$ python -q
>>> import numpy as np
>>> from numpy import linalg as LA
>>> np.set_printoptions(precision=2, suppress=True, linewidth=200, floatmode="fixed")
>>> def tidy(a):
...     return np.round(a, 2) + 0
... 
>>> J = np.loadtxt("run3.csv", delimiter=",")
>>> J
array([[ 2.00, -5.00, -3.00,  3.00],
       [ 5.00, -2.00,  0.00,  6.00],
       [ 3.00, -4.00, -2.00,  4.00],
       [ 3.00, -4.00, -2.00,  4.00],
       [ 4.00, -3.00, -1.00,  5.00]])
>>> np.unique(J.round(6), axis=0).shape
(4, 4)
>>> LA.lstsq(J[:-1].T, J[-1])[2]
np.int32(2)
>>> tidy(J @ LA.pinv(J) @ J)
array([[ 2.00, -5.00, -3.00,  3.00],
       [ 5.00, -2.00,  0.00,  6.00],
       [ 3.00, -4.00, -2.00,  4.00],
       [ 3.00, -4.00, -2.00,  4.00],
       [ 4.00, -3.00, -1.00,  5.00]])
>>> np.argsort(-LA.norm(J, axis=0).round(6), kind="stable")[:3]
array([3, 1, 0])
>>> LA.matrix_rank(J, rtol=0.1)
np.int64(2)
>>> tidy(LA.norm(J, 2) / LA.norm(J))
np.float64(0.96)
>>> LA.cond(J) > 100
np.True_
>>> Uu, sv, Vt = LA.svd(J)
>>> tidy(sv)
array([15.27,  4.47,  0.00,  0.00])
>>> np.argmax(sv[:-1] / (sv[1:] + 1e-6)) + 1
np.int64(2)
>>> Y = Uu[:, :2] @ np.diag(sv[:2]) @ Vt[:2]
>>> tidy(Y)
array([[ 2.00, -5.00, -3.00,  3.00],
       [ 5.00, -2.00,  0.00,  6.00],
       [ 3.00, -4.00, -2.00,  4.00],
       [ 3.00, -4.00, -2.00,  4.00],
       [ 4.00, -3.00, -1.00,  5.00]])
>>> LA.matrix_rank(Y)
np.int64(2)
>>> LA.matrix_rank(J, rtol=0.05)
np.int64(2)
>>> A = np.load("x.npy")
>>> A
array([[ 5.00, -2.00,  0.00, -1.00],
       [ 6.00, -2.00,  0.00, -2.00],
       [ 6.00,  0.00, -1.00, -3.00],
       [ 6.00,  0.00,  0.00, -4.00]])
>>> tidy(LA.det(A[::-1]))
np.float64(-4.0)
>>> np.einsum("ii->", A)
np.float64(-2.0)
>>> np.einsum("ij,ji->", A, A)
np.float64(10.0)
